>>> import numpy as np
>>> from numpy import linalg as LA
>>> np.set_printoptions(precision=4, suppress=True, linewidth=140, sign=" ")
>>> rd = lambda a: np.round(a, 4) + 0
>>> K = np.load("w.npy")
>>> print(K)
[[  1  -4  16 -64]
 [  1  -3   9 -27]
 [  1  -2   4  -8]
 [  1  -1   1  -1]
 [  1   0   0   0]
 [  1   1   1   1]
 [  1   2   4   8]
 [  1   3   9  27]
 [  1   4  16  64]]
>>> vec = np.array([-2, -3, 2, -3])
>>> a = np.maximum(K @ vec, 0)
>>> print(K.T @ a)
[   382  -1332   4848 -18132]
>>> print(np.maximum(K @ vec, 0) - np.maximum(-K @ vec, 0))
[ 234  106   36    6   -2   -6  -24  -74 -174]
>>> print(K * (a > 1e-9)[:, None])
[[  1  -4  16 -64]
 [  1  -3   9 -27]
 [  1  -2   4  -8]
 [  1  -1   1  -1]
 [  0   0   0   0]
 [  0   0   0   0]
 [  0   0   0   0]
 [  0   0   0   0]
 [  0   0   0   0]]
>>> B = K / LA.norm(K, axis=1, keepdims=True)
>>> G = B @ B.T
>>> print((G - 2 * np.eye(9)).round(6).argmax(axis=1))
[ 1  0  1  2  3  6  7  8  7]
>>> print(rd(G[4]))
[ 0.0151  0.0349  0.1085  0.5     1.      0.5     0.1085  0.0349  0.0151]
>>> U, sv, Vt = LA.svd(K, full_matrices=False)
>>> print(U.shape, sv.shape, Vt.shape)
(9, 4) (4,) (4, 4)
>>> print(rd(np.abs(Vt[0])))
[ 0.      0.0723  0.      0.9974]
>>> B = np.c_[K[:, :1] @ np.array([[4]]), np.array([-9, -5, -2, 6, -9, -9, 1, -6, 0])]
>>> print(B)
[[ 4 -9]
 [ 4 -5]
 [ 4 -2]
 [ 4  6]
 [ 4 -9]
 [ 4 -9]
 [ 4  1]
 [ 4 -6]
 [ 4  0]]
>>> print(rd(LA.lstsq(K, B[:, 0])[0]))
[ 4.  0.  0.  0.]
>>> print(rd(LA.norm(B - K @ LA.lstsq(K, B)[0], axis=0)))
[  0.    12.59]
>>> hat = K @ LA.solve(K.T @ K, K.T)
>>> print(np.trace(hat))
4.0
>>> print(np.allclose(hat @ hat, hat))
True
>>> print(rd(hat @ K[:, 3]))
[-64. -27.  -8.  -1.   0.   1.   8.  27.  64.]
>>> print(rd(np.diag(hat)))
[ 0.8586  0.3283  0.3716  0.3139  0.2554  0.3139  0.3716  0.3283  0.8586]
>>> print(rd(LA.eigvalsh(hat)))
[ 0.  0.  0.  0.  0.  1.  1.  1.  1.]
>>> A = np.load("dump.npy")
>>> print(A)
[[ 0  0  0  0  0  0  0  0  0  0  1  0  0]
 [ 0  0  0  0  0  0  0  1  0  0  0  0  0]
 [ 0  0  0  0  0  0  0  0  0  1  0  0  0]
 [ 0  0  1  0  0  0  0  0  0  0  0  0  0]
 [ 0  0  0  0  0  0  1  0  0  0  0  0  0]
 [ 0  0  0  0  0  0  0  0  0  0  0  0  1]
 [ 0  0  0  0  1  0  0  0  0  0  0  0  0]
 [ 0  0  0  0  0  1  0  0  0  0  0  0  0]
 [ 0  0  0  1  0  0  0  0  0  0  0  0  0]
 [ 0  0  0  0  0  0  0  0  1  0  0  0  0]
 [ 1  0  0  0  0  0  0  0  0  0  0  0  0]
 [ 0  1  0  0  0  0  0  0  0  0  0  0  0]
 [ 0  0  0  0  0  0  0  0  0  0  0  1  0]]
>>> def softmax(z):
...     e = np.exp(z - z.max(axis=-1, keepdims=True))
...     return e / e.sum(axis=-1, keepdims=True)
... 
>>> print(rd(softmax(A).sum(axis=1)))
[ 1.  1.  1.  1.  1.  1.  1.  1.  1.  1.  1.  1.  1.]
>>> print(rd(softmax(A[1] + 2)))
[ 0.0679  0.0679  0.0679  0.0679  0.0679  0.0679  0.0679  0.1847  0.0679  0.0679  0.0679  0.0679  0.0679]
>>> att = A @ A.T / np.sqrt(13)
>>> print(rd(softmax(att)[1] @ A))
[ 0.0751  0.0751  0.0751  0.0751  0.0751  0.0751  0.0751  0.0991  0.0751  0.0751  0.0751  0.0751  0.0751]
>>> vec = np.array([0, 1, -2, 0, 0, 1, -3, -3, 1, 3, -2, -3, -3])
>>> print(13 - LA.matrix_rank(A - np.eye(13), tol=1e-8))
4
>>> print(rd(np.sort(np.abs(np.degrees(np.angle(LA.eigvals(A)))))))
[   0.    0.    0.    0.   72.   72.   90.   90.  144.  144.  180.  180.  180.]
>>> print([p for p in range(1, 25) if np.allclose(LA.matrix_power(A, p), np.eye(13))])
[20]
>>> print(rd(LA.det(A)))
-1.0
>>> print(rd(LA.norm(vec)), rd(LA.norm(A @ vec)))
7.4833 7.4833
>>> print(rd(np.abs(LA.eigvals(A))))
[ 1.  1.  1.  1.  1.  1.  1.  1.  1.  1.  1.  1.  1.]
>>> print(A.sum(axis=1))
[ 1  1  1  1  1  1  1  1  1  1  1  1  1]
>>> print(rd(np.sort(np.abs(LA.eigvals(A)))[::-1]))
[ 1.  1.  1.  1.  1.  1.  1.  1.  1.  1.  1.  1.  1.]
>>> pr = np.eye(13)[8]
>>> for _ in range(5):
...     pr = pr @ A
...     print(pr.round(4))
... 
[ 0.  0.  0.  1.  0.  0.  0.  0.  0.  0.  0.  0.  0.]
[ 0.  0.  1.  0.  0.  0.  0.  0.  0.  0.  0.  0.  0.]
[ 0.  0.  0.  0.  0.  0.  0.  0.  0.  1.  0.  0.  0.]
[ 0.  0.  0.  0.  0.  0.  0.  0.  1.  0.  0.  0.  0.]
[ 0.  0.  0.  1.  0.  0.  0.  0.  0.  0.  0.  0.  0.]
>>> W0 = np.loadtxt("m.csv", delimiter=",")
>>> print(W0)
[[ 1.8  2.  -0.9 -1.1  1.   0.9 -0.5 -1.3 -1.4  1.2]
 [ 1.   0.6  1.7  0.   9.5  0.5  0.6  1.2 -1.4 -0.6]
 [ 0.2 -0.6  0.4 -0.3  0.   0.9  0.9  1.3  0.1  0.3]
 [-1.7  0.9  1.  -0.9 -2.5  2.3 -0.2  0.2 -1.6 -2.3]
 [ 0.3  0.6  0.1 -0.5 -0.5  0.3 -0.8  0.9 -0.7 -1.1]
 [ 1.5 -1.2  0.5 -1.2 -5.   1.6  1.3  0.2  0.7 -0.9]
 [-0.1 -0.6  0.7 -0.5  3.5  1.  -0.3 -1.7  0.9  0.3]
 [ 0.4 -0.2  0.4  0.5 -3.5  2.1 -0.2 -0.1 -0.6 -0.8]
 [ 0.8  0.5  1.2 -0.9 -5.5 -1.1  0.5  0.3  0.5  0.2]
 [ 0.9  1.6 -1.2  0.9 -6.   0.4  1.  -1.   1.2 -0.9]
 [ 1.  -0.1  0.7 -0.5 -3.5  1.6  0.6 -1.5  1.5  0.7]
 [-0.1  0.3 -0.5  1.8 10.  -1.4 -0.4  0.3  0.4  0. ]
 [-1.5  0.  -1.2 -0.1 -0.5 -0.7  0.5  0.4  1.6  2.6]]
>>> Q, r_ = LA.qr(W0)
>>> print(rd(Q @ r_))
[[ 1.8  2.  -0.9 -1.1  1.   0.9 -0.5 -1.3 -1.4  1.2]
 [ 1.   0.6  1.7  0.   9.5  0.5  0.6  1.2 -1.4 -0.6]
 [ 0.2 -0.6  0.4 -0.3  0.   0.9  0.9  1.3  0.1  0.3]
 [-1.7  0.9  1.  -0.9 -2.5  2.3 -0.2  0.2 -1.6 -2.3]
 [ 0.3  0.6  0.1 -0.5 -0.5  0.3 -0.8  0.9 -0.7 -1.1]
 [ 1.5 -1.2  0.5 -1.2 -5.   1.6  1.3  0.2  0.7 -0.9]
 [-0.1 -0.6  0.7 -0.5  3.5  1.  -0.3 -1.7  0.9  0.3]
 [ 0.4 -0.2  0.4  0.5 -3.5  2.1 -0.2 -0.1 -0.6 -0.8]
 [ 0.8  0.5  1.2 -0.9 -5.5 -1.1  0.5  0.3  0.5  0.2]
 [ 0.9  1.6 -1.2  0.9 -6.   0.4  1.  -1.   1.2 -0.9]
 [ 1.  -0.1  0.7 -0.5 -3.5  1.6  0.6 -1.5  1.5  0.7]
 [-0.1  0.3 -0.5  1.8 10.  -1.4 -0.4  0.3  0.4  0. ]
 [-1.5  0.  -1.2 -0.1 -0.5 -0.7  0.5  0.4  1.6  2.6]]
>>> print(Q.shape, r_.shape)
(13, 10) (10, 10)
>>> print(rd(np.abs(np.diag(r_))))
[  3.7934   3.1879   3.1172   2.7472  15.4836   3.7858   2.0398   2.9029   1.7552   2.5142]
>>> vec = np.array([3, 2, 1, 3])
>>> print(K @ np.eye(4)[2])
[ 16.   9.   4.   1.   0.   1.   4.   9.  16.]
>>> print(K * vec)
[[   3   -8   16 -192]
 [   3   -6    9  -81]
 [   3   -4    4  -24]
 [   3   -2    1   -3]
 [   3    0    0    0]
 [   3    2    1    3]
 [   3    4    4   24]
 [   3    6    9   81]
 [   3    8   16  192]]
>>> print((K * vec).sum(axis=1))
[-181  -75  -21   -1    3    9   35   99  219]
>>> print((K @ vec).argmax())
8
>>> print(np.sign((K @ vec).round(6)))
[-1 -1 -1 -1  1  1  1  1  1]
>>> print(K @ np.ones(4))
[-51. -20.  -5.   0.   1.   4.  15.  40.  85.]
>>> print(np.einsum("ij,j->i", K, vec))
[-181  -75  -21   -1    3    9   35   99  219]
>>> print(K @ (2 * vec))
[-362 -150  -42   -2    6   18   70  198  438]
>>> m1 = np.load("run4.npy")
>>> print(m1)
[[ 1 -1  1 -1  1 -1  1 -1]
 [ 1  1  1  1 -1 -1 -1 -1]
 [ 1  1 -1 -1 -1 -1  1  1]
 [ 1  1 -1 -1  1  1 -1 -1]
 [ 1  1  1  1  1  1  1  1]
 [ 1 -1 -1  1  1 -1 -1  1]]
>>> th = np.radians(180)
>>> r_ = np.eye(8)
>>> r_[7, 7] = r_[3, 3] = np.cos(th)
>>> r_[7, 3], r_[3, 7] = -np.sin(th), np.sin(th)
>>> print(rd(r_))
[[ 1.  0.  0.  0.  0.  0.  0.  0.]
 [ 0.  1.  0.  0.  0.  0.  0.  0.]
 [ 0.  0.  1.  0.  0.  0.  0.  0.]
 [ 0.  0.  0. -1.  0.  0.  0.  0.]
 [ 0.  0.  0.  0.  1.  0.  0.  0.]
 [ 0.  0.  0.  0.  0.  1.  0.  0.]
 [ 0.  0.  0.  0.  0.  0.  1.  0.]
 [ 0.  0.  0.  0.  0.  0.  0. -1.]]
>>> B = m1 @ r_.T
>>> print(rd(LA.det(r_)), np.trace(r_))
1.0 4.0
>>> print(rd(B))
[[ 1. -1.  1.  1.  1. -1.  1.  1.]
 [ 1.  1.  1. -1. -1. -1. -1.  1.]
 [ 1.  1. -1.  1. -1. -1.  1. -1.]
 [ 1.  1. -1.  1.  1.  1. -1.  1.]
 [ 1.  1.  1. -1.  1.  1.  1. -1.]
 [ 1. -1. -1. -1.  1. -1. -1. -1.]]
>>> print(np.allclose(LA.norm(m1, axis=1), LA.norm(B, axis=1)))
True
>>> arr = np.load("block1.npy")
>>> print(arr)
[[ 0  0  0  0  0  0  0  0  0  0]
 [-2  0  0  0 -1  1  2  0 -1  1]
 [ 1  0  4  1  1  3  3  1 -3  1]
 [-6 -2 -3 -2 -3  3  2 -1  3 -1]
 [ 1  0  1 -2  1  2  1  0 -2  0]
 [-1 -2  4  2  3 -1  0  0  3 -3]
 [ 1  2  0  0 -2  4  0 -2 -2  2]
 [ 0 -2  1 -2 -1  3  3 -2 -3 -2]
 [ 0  0  3  1  4 -3  0  0  1 -1]
 [-2 -2 -2 -2  1 -1  0  1  0  0]
 [-2  0  0  0 -6  5  6 -4 -3 -1]]
>>> vec = np.array([0, 2, 2, 2, -3, 1, 3, 2, 0, 0])
>>> target = arr @ vec
>>> coef, lr = np.zeros(10), 1 / LA.norm(arr, 2) ** 2
>>> for i in range(150):
...     coef -= lr * arr.T @ (arr @ coef - target)
...     if i % 50 == 0: print(i, round(LA.norm(arr @ coef - target), 4))
... 
0 19.9265
50 2.6952
100 1.7099
>>> print(rd(coef))
[ 0.0637  1.2438  1.6043  2.5938 -2.5835  1.0991  2.9562  1.3823 -0.1331  0.5293]
>>> print(rd(LA.cond(arr)))
351.7005
>>> hat = arr @ LA.solve(arr.T @ arr, arr.T)
>>> print(rd(hat @ arr[:, 7]))
[ 0.  0.  1. -1.  0.  0. -2. -2.  0.  1. -4.]
>>> print(np.allclose(hat @ hat, hat))
True
>>> print(rd(np.diag(hat)))
[ 0.  1.  1.  1.  1.  1.  1.  1.  1.  1.  1.]
>>> B = np.array([[5, 1],
...     [2, 1],
...     [2, 2],
...     [2, 1],
...     [1, 3],
...     [1, 3],
...     [4, 5],
...     [5, 5],
...     [2, 1],
...     [5, 5]])
>>> print(LA.matrix_rank(np.vstack([arr, B.T])))
10
>>> print(np.einsum("ij,ij->i", arr, arr))
[   0   12   48   86   16   53   37   45   37   19  127]
>>> print(arr @ B)
[[  0   0]
 [  1  12]
 [ 35  44]
 [-40 -13]
 [  6  13]
 [ -4   1]
 [  7   7]
 [-18  -4]
 [  6   6]
 [-17  -5]
 [-18  -3]]
>>> rng = np.random.default_rng(5805)
>>> B = m1 + rng.integers(-2, 3, (6, 2)) @ rng.integers(-2, 3, (2, 8))
>>> print(B)
[[-3  1  1 -3  1 -5  5  1]
 [ 3  0  1  2 -1  1 -3 -2]
 [ 4 -2 -1 -1  0 -1  0  1]
 [-3  3 -1 -3  1 -3  3  1]
 [-3  3  1 -1  1 -3  5  3]
 [-5  5 -1  1 -1 -1  1  1]]
>>> print(rd(LA.svd(B - m1, compute_uv=False)))
[ 15.7513   6.848    0.       0.       0.       0.    ]
>>> print(LA.matrix_rank(B - m1, tol=1e-8))
2
>>> data = np.loadtxt("data.csv", delimiter=",")
>>> print(data)
[[  3.9902  -2.4756   6.7436  -7.5774 -14.7418  -5.8022 -16.0283  -6.8832  -5.1672  -4.9697  -4.1867   2.8662]
 [  5.2724  -0.8369   5.148   -7.2774 -15.8041  -5.2162 -18.0783  -3.519   -2.4513  -4.0607  -5.0867   1.7014]
 [ -5.5369  -8.4365  11.908   21.7738  -2.8733  -6.5548  -9.0051  16.4637   6.1466   3.1855   1.5068  -6.5852]
 [  3.3914  -2.215    7.0381  -8.7123 -16.9409  -6.5058 -14.5503  -7.0124  -3.5282  -3.7332  -3.7384   2.2841]
 [ -5.9205  -9.0818  14.2998  22.6033  -5.1118  -4.7366  -9.9888  14.7346   6.5685   3.3122   1.3339  -3.7127]
 [  4.6915  -0.4645   4.7904  -7.8123 -17.1408  -6.6921 -16.7824  -6.2993  -6.9307  -4.5561  -2.6977   1.3784]
 [ -5.6229  -9.6557  12.7166  22.596   -4.6419  -6.0601  -8.308   16.5496   4.845    3.4299   2.7492  -4.8045]
 [ -3.9198 -10.0473  13.2963  23.6219  -3.5938  -5.058   -8.9501  14.9866   5.3684   2.4584   1.8999  -4.3343]
 [ -6.9599  -9.8898  13.2484  21.1796  -2.2262  -5.3066  -7.9396  16.1007   4.7197   2.1021   2.0537  -7.4755]
 [ -5.2153  -9.1638  11.9338  20.7637  -4.4116  -7.5296  -9.4519  16.4654   5.1352   1.8183   1.8162  -4.6205]
 [ -6.1446 -10.3799  12.3453  24.0233  -3.2977  -8.122   -9.3444  15.3231   5.0979   2.6154   1.781   -6.0754]
 [ -5.6231  -9.1691  14.6898  21.9182  -1.7843  -5.9496  -9.1932  13.4499   6.9719   1.5358   2.4381  -5.9299]
 [ -4.2396  -9.8218  13.6946  21.6106  -3.4363  -7.0842 -10.4636  13.3614   5.1446   2.9233   2.1975  -4.6577]
 [ -5.5253 -10.4146  13.3639  21.6985  -2.8785  -6.5957  -8.665   14.8431   5.4642   3.0504   1.9603  -6.6023]
 [  1.922   -0.7128   3.636   -8.5047 -16.0398  -4.5803 -18.166   -5.2817  -2.5761  -5.0999  -5.7253   2.1263]
 [  4.1579  -2.0368   3.0904  -8.2654 -15.9177  -6.2247 -16.4685  -5.5062  -2.5042  -4.2787  -5.114    3.1149]
 [  3.8817  -0.0263   3.4355  -7.0647 -15.6021  -4.4583 -16.1227  -5.7214  -4.983   -3.9473  -2.8114   2.0014]
 [ -7.6808  -9.695   13.9234  22.2363  -3.7013  -6.4647  -9.0902  15.2957   5.1      1.3551   1.7498  -7.1213]
 [ -4.6884 -10.6532  12.5341  22.0839  -5.2413  -5.7418  -9.3291  14.2424   6.6224   4.0872   2.4774  -8.376 ]
 [ -6.1829  -9.5244  11.1428  22.5539  -3.2669  -3.9086  -7.7401  14.168    6.6395   5.1261   2.0759  -5.3157]
 [  4.9079  -1.7505   5.651   -8.0118 -16.6607  -5.2181 -18.4132  -4.8458  -3.4241  -2.4929  -5.8946   3.1225]
 [  3.4805  -1.7894   2.6778  -7.7654 -16.4914  -3.0615 -14.7601  -6.5053  -6.8301  -5.4132  -3.0909   2.0251]
 [ -6.193   -8.9222  13.8136  22.703   -3.0934  -6.6879  -9.6306  16.5266   5.3027   1.7882   0.8276  -5.7756]
 [  3.0513  -1.5014   5.5787  -7.4324 -15.5726  -2.7215 -17.2398  -5.2181  -5.4935  -5.1905  -3.8979   0.2118]
 [  2.9263  -0.6653   3.8714  -8.1897 -16.1914  -3.7534 -17.1842  -7.1301  -3.9465  -4.1588  -4.9228   0.7778]
 [  3.8374  -3.5898   5.0007  -7.443  -18.0794  -4.866  -15.7508  -3.4902  -6.3151  -3.9797  -2.274    2.7521]
 [  5.4546  -1.7544   4.3558  -7.4756 -17.5955  -3.9797 -16.4296  -6.8396  -6.2684  -4.121   -4.2108   1.6327]
 [  2.8793  -2.6138   5.21    -7.747  -16.0777  -4.0035 -14.5343  -5.5641  -5.8652  -5.8883  -3.5629   3.1482]
 [ -6.7912  -8.9954  13.2992  23.8476  -2.2711  -3.8569  -8.4028  15.0033   6.0098   3.8404   0.6488  -6.1889]]
>>> idx = rng.permutation(10)
>>> B = W0[:, idx] * rng.choice([-1, 1], 10)
>>> print(B)
[[ -1.3   2.   -1.2  -0.9  -1.4  -1.    0.9  -1.1  -0.5   1.8]
 [  1.2   0.6   0.6  -0.5  -1.4  -9.5  -1.7   0.    0.6   1. ]
 [  1.3  -0.6  -0.3  -0.9   0.1  -0.   -0.4  -0.3   0.9   0.2]
 [  0.2   0.9   2.3  -2.3  -1.6   2.5  -1.   -0.9  -0.2  -1.7]
 [  0.9   0.6   1.1  -0.3  -0.7   0.5  -0.1  -0.5  -0.8   0.3]
 [  0.2  -1.2   0.9  -1.6   0.7   5.   -0.5  -1.2   1.3   1.5]
 [ -1.7  -0.6  -0.3  -1.    0.9  -3.5  -0.7  -0.5  -0.3  -0.1]
 [ -0.1  -0.2   0.8  -2.1  -0.6   3.5  -0.4   0.5  -0.2   0.4]
 [  0.3   0.5  -0.2   1.1   0.5   5.5  -1.2  -0.9   0.5   0.8]
 [ -1.    1.6   0.9  -0.4   1.2   6.    1.2   0.9   1.    0.9]
 [ -1.5  -0.1  -0.7  -1.6   1.5   3.5  -0.7  -0.5   0.6   1. ]
 [  0.3   0.3  -0.    1.4   0.4 -10.    0.5   1.8  -0.4  -0.1]
 [  0.4   0.   -2.6   0.7   1.6   0.5   1.2  -0.1   0.5  -1.5]]
>>> U, _, Vt = LA.svd(W0.T @ B)
>>> print(rd(LA.lstsq(W0, B)[0]))
[[ 0.  0.  0.  0.  0.  0.  0.  0.  0.  1.]
 [ 0.  1.  0.  0.  0.  0.  0.  0.  0.  0.]
 [ 0.  0.  0.  0.  0.  0. -1.  0.  0.  0.]
 [ 0.  0.  0.  0.  0.  0.  0.  1.  0.  0.]
 [ 0.  0.  0.  0.  0. -1.  0.  0.  0.  0.]
 [ 0.  0.  0. -1.  0.  0.  0.  0.  0.  0.]
 [ 0.  0.  0.  0.  0.  0.  0.  0.  1.  0.]
 [ 1.  0.  0.  0.  0.  0.  0.  0.  0.  0.]
 [ 0.  0.  0.  0.  1.  0.  0.  0.  0.  0.]
 [ 0.  0. -1.  0.  0.  0.  0.  0.  0.  0.]]
>>> print(rd(U @ Vt))
[[ 0.  0.  0.  0.  0.  0.  0.  0.  0.  1.]
 [ 0.  1.  0.  0.  0.  0.  0.  0.  0.  0.]
 [ 0.  0.  0.  0.  0.  0. -1.  0.  0.  0.]
 [ 0.  0.  0.  0.  0.  0.  0.  1.  0.  0.]
 [ 0.  0.  0.  0.  0. -1.  0.  0.  0.  0.]
 [ 0.  0.  0. -1.  0.  0.  0.  0.  0.  0.]
 [ 0.  0.  0.  0.  0.  0.  0.  0.  1.  0.]
 [ 1.  0.  0.  0.  0.  0.  0.  0.  0.  0.]
 [ 0.  0.  0.  0.  1.  0.  0.  0.  0.  0.]
 [ 0.  0. -1.  0.  0.  0.  0.  0.  0.  0.]]
>>> print(idx)
[ 7  1  9  5  8  4  2  3  6  0]
